% ipython --no-banner

In [1]: import numpy as np

In [2]: from numpy import linalg as LA

In [3]: np.set_printoptions(precision=2, suppress=True, linewidth=120)

In [4]: F = np.loadtxt("test7.csv", delimiter=",")

In [5]: F
Out[5]: 
array([[-3., -1.,  0.,  0.],
       [-1., -5., -1.,  0.],
       [ 0., -1., -5., -1.],
       [ 0.,  0., -1., -4.]])

In [6]: w1 = np.array([[7, -7, -1, 1], [2, 4, 0, -8], [5, 2, -2, -2], [1, 5, 4, 5]])

In [7]: coef = np.array([2, 1, 2, 0])

In [8]: act = np.maximum(F @ w1 + coef, 0)

In [9]: (act > 0).mean(axis=0)
Out[9]: array([0.  , 0.25, 0.75, 0.75])

In [10]: W2 = np.array([[0, 3], [3, 5], [2, 4], [4, 2]])

In [11]: w1 @ W2
Out[11]: 
array([[-19, -16],
       [-20,  10],
       [ -6,  13],
       [ 43,  54]])

In [12]: X = np.load("case5.npy")

In [13]: X
Out[13]: 
array([[ 0., -6., -3.],
       [-6.,  0.,  0.],
       [-3.,  0.,  0.]])

In [14]: t3 = np.stack([X, -1 * X, X[::-1]])

In [15]: np.einsum("bij,cij->bc", t3, t3)
Out[15]: 
array([[ 90., -90.,  36.],
       [-90.,  90., -36.],
       [ 36., -36.,  90.]])

In [16]: LA.norm(t3, axis=(1, 2))
Out[16]: array([9.49, 9.49, 9.49])

In [17]: t3.shape
Out[17]: (3, 3, 3)

In [18]: t3.sum(axis=0)
Out[18]: 
array([[-3.,  0.,  0.],
       [-6.,  0.,  0.],
       [ 0., -6., -3.]])

In [19]: LA.matrix_rank(t3)
Out[19]: array([2, 2, 2])

In [20]: LA.matrix_rank(t3.reshape(3, -1))
Out[20]: np.int64(2)

In [21]: LA.det(t3)
Out[21]: array([0., 0., 0.])

In [22]: F.reshape(2, -1)
Out[22]: 
array([[-3., -1.,  0.,  0., -1., -5., -1.,  0.],
       [ 0., -1., -5., -1.,  0.,  0., -1., -4.]])

In [23]: F.ravel(order="F")
Out[23]: array([-3., -1.,  0.,  0., -1., -5., -1.,  0.,  0., -1., -5., -1.,  0.,  0., -1., -4.])

In [24]: t3 = F.reshape(4, 2, -1)

In [25]: t3.transpose(1, 0, 2)
Out[25]: 
array([[[-3., -1.],
        [-1., -5.],
        [ 0., -1.],
        [ 0.,  0.]],

       [[ 0.,  0.],
        [-1.,  0.],
        [-5., -1.],
        [-1., -4.]]])

In [26]: np.swapaxes(t3, 1, 2)[0]
Out[26]: 
array([[-3.,  0.],
       [-1.,  0.]])

In [27]: np.einsum("ihd,jhd->hij", t3, t3).shape
Out[27]: (2, 4, 4)

In [28]: t3.shape
Out[28]: (4, 2, 2)

In [29]: w, vecs = LA.eigh(X)

In [30]: x0 = np.array([1, 2, -1])

In [31]: LA.eigvalsh(X[1:, 1:])
Out[31]: array([0., 0.])

In [32]: vecs * np.maximum(w, 0) @ vecs.T
Out[32]: 
array([[ 3.35, -3.  , -1.5 ],
       [-3.  ,  2.68,  1.34],
       [-1.5 ,  1.34,  0.67]])

In [33]: np.abs(X).sum(axis=1).max(), np.round(np.abs(w).max(), 2)
Out[33]: (np.float64(9.0), np.float64(6.71))

In [34]: arr = np.load("x.npy")

In [35]: arr
Out[35]: 
array([[ 0.51,  0.41, -0.11,  0.26],
       [ 0.41,  0.65,  0.09, -0.22],
       [-0.11,  0.09,  0.98,  0.06],
       [ 0.26, -0.22,  0.06,  0.86]])

In [36]: U, sig, Vh = LA.svd(arr, full_matrices=False)

In [37]: np.round(sig / sig[0], 2) + 0
Out[37]: array([1., 1., 1., 0.])

In [38]: np.cumsum(sig ** 2) / np.sum(sig ** 2)
Out[38]: array([0.33, 0.67, 1.  , 1.  ])

In [39]: np.round(Vh @ Vh.T, 2) + 0
Out[39]: 
array([[1., 0., 0., 0.],
       [0., 1., 0., 0.],
       [0., 0., 1., 0.],
       [0., 0., 0., 1.]])

In [40]: np.round(U.T @ arr @ Vh.T, 2) + 0
Out[40]: 
array([[1., 0., 0., 0.],
       [0., 1., 0., 0.],
       [0., 0., 1., 0.],
       [0., 0., 0., 0.]])

In [41]: (sig > 1e-8).sum()
Out[41]: np.int64(3)

In [42]: feats = np.load("sample5.npy")

In [43]: feats
Out[43]: 
array([[ 0.07,  9.6 ,  2.78],
       [ 3.88, -8.71,  3.  ],
       [ 5.79, -4.35,  6.89],
       [-1.69,  9.85,  0.39],
       [ 5.96, -2.12,  7.75],
       [ 5.59,  1.28,  8.19],
       [ 5.02, -7.02,  5.06],
       [ 2.72, -9.56,  1.13],
       [-4.01,  8.58, -3.22],
       [-3.87,  8.73, -2.97],
       [-1.06,  9.86,  1.27],
       [ 0.29,  9.51,  3.07],
       [ 1.51, -9.86, -0.65],
       [ 5.69, -4.91,  6.6 ],
       [ 5.16, -6.68,  5.36],
       [-5.6 ,  5.34, -6.34],
       [ 3.85,  5.96,  7.05],
       [ 0.39, -9.75, -2.18],
       [ 0.18,  9.56,  2.93]])

In [44]: other = np.array([[9, -9], [7, -3], [0, 1]])

In [45]: LA.matrix_rank(np.vstack([feats, other.T]))
Out[45]: np.int64(3)

In [46]: rng = np.random.default_rng(524)

In [47]: lab = rng.integers(0, 3, 4)

In [48]: W0 = np.array([[-1, -1, 2, 1], [0, 0, -2, -2], [1, 1, 2, -1], [-2, 2, -1, 1]]) * (lab[:, None] == lab)

In [49]: W0
Out[49]: 
array([[-1, -1,  2,  0],
       [ 0,  0, -2,  0],
       [ 1,  1,  2,  0],
       [ 0,  0,  0,  1]])

In [50]: LA.matrix_rank(W0, rtol=0.1)
Out[50]: np.int64(3)

In [51]: round(LA.norm(W0, 2) / LA.norm(W0), 2)
Out[51]: np.float64(0.84)

In [52]: LA.cond(W0) > 100
Out[52]: np.True_

In [53]: other = W0 / np.sqrt((W0 ** 2).mean(axis=1, keepdims=True))

In [54]: W0 - W0.mean(axis=1, keepdims=True)
Out[54]: 
array([[-1.  , -1.  ,  2.  ,  0.  ],
       [ 0.5 ,  0.5 , -1.5 ,  0.5 ],
       [ 0.  ,  0.  ,  1.  , -1.  ],
       [-0.25, -0.25, -0.25,  0.75]])

In [55]: other[2]
Out[55]: array([0.82, 0.82, 1.63, 0.  ])

In [56]: LA.norm(other, axis=1)
Out[56]: array([2., 2., 2., 2.])

In [57]: LA.matrix_rank(W0 - W0.mean(axis=1, keepdims=True))
Out[57]: np.int64(2)

In [58]: LA.norm(W0, axis=1).argmax()
Out[58]: np.int64(0)

In [59]: LA.norm(W0, axis=1)
Out[59]: array([2.45, 2.  , 2.45, 1.  ])

In [60]: np.round(LA.norm(W0) ** 2 / LA.norm(W0, 2) ** 2, 2)
Out[60]: np.float64(1.42)

In [61]: round(LA.norm(W0[2] - W0[1]), 2)
Out[61]: np.float64(4.24)

In [62]: A = np.cumsum(np.array([[2, 2, 2],
    ...:     [2, 0, 1],
    ...:     [2, 2, 1],
    ...:     [2, 2, 2],
    ...:     [2, 1, 2],
    ...:     [2, 2, 0],
    ...:     [0, 1, 0],
    ...:     [0, 1, 1],
    ...:     [1, 2, 0],
    ...:     [1, 0, 2],
    ...:     [1, 1, 2],
    ...:     [0, 0, 1],
    ...:     [2, 2, 0],
    ...:     [0, 1, 2],
    ...:     [0, 0, 1],
    ...:     [2, 2, 0],
    ...:     [2, 1, 0],
    ...:     [1, 1, 0],
    ...:     [0, 1, 0],
    ...:     [2, 2, 1],
    ...:     [2, 2, 0],
    ...:     [0, 1, 1],
    ...:     [0, 2, 0]]), axis=0)

In [63]: A
Out[63]: 
array([[ 2,  2,  2],
       [ 4,  2,  3],
       [ 6,  4,  4],
       [ 8,  6,  6],
       [10,  7,  8],
       [12,  9,  8],
       [12, 10,  8],
       [12, 11,  9],
       [13, 13,  9],
       [14, 13, 11],
       [15, 14, 13],
       [15, 14, 14],
       [17, 16, 14],
       [17, 17, 16],
       [17, 17, 17],
       [19, 19, 17],
       [21, 20, 17],
       [22, 21, 17],
       [22, 22, 17],
       [24, 24, 18],
       [26, 26, 18],
       [26, 27, 19],
       [26, 29, 19]])

In [64]: hat = A @ LA.solve(A.T @ A, A.T)

In [65]: np.allclose(hat @ hat, hat)
Out[65]: True

In [66]: np.round(np.diag(hat), 2) + 0
Out[66]: 
array([0.  , 0.08, 0.09, 0.08, 0.18, 0.22, 0.13, 0.04, 0.06, 0.04, 0.07, 0.14, 0.06, 0.19, 0.32, 0.15, 0.08, 0.08,
       0.08, 0.1 , 0.22, 0.19, 0.4 ])

In [67]: np.round(LA.eigvalsh(hat), 2) + 0
Out[67]: array([0., 0., 0., 0., 0., 0., 0., 0., 0., 0., 0., 0., 0., 0., 0., 0., 0., 0., 0., 0., 1., 1., 1.])
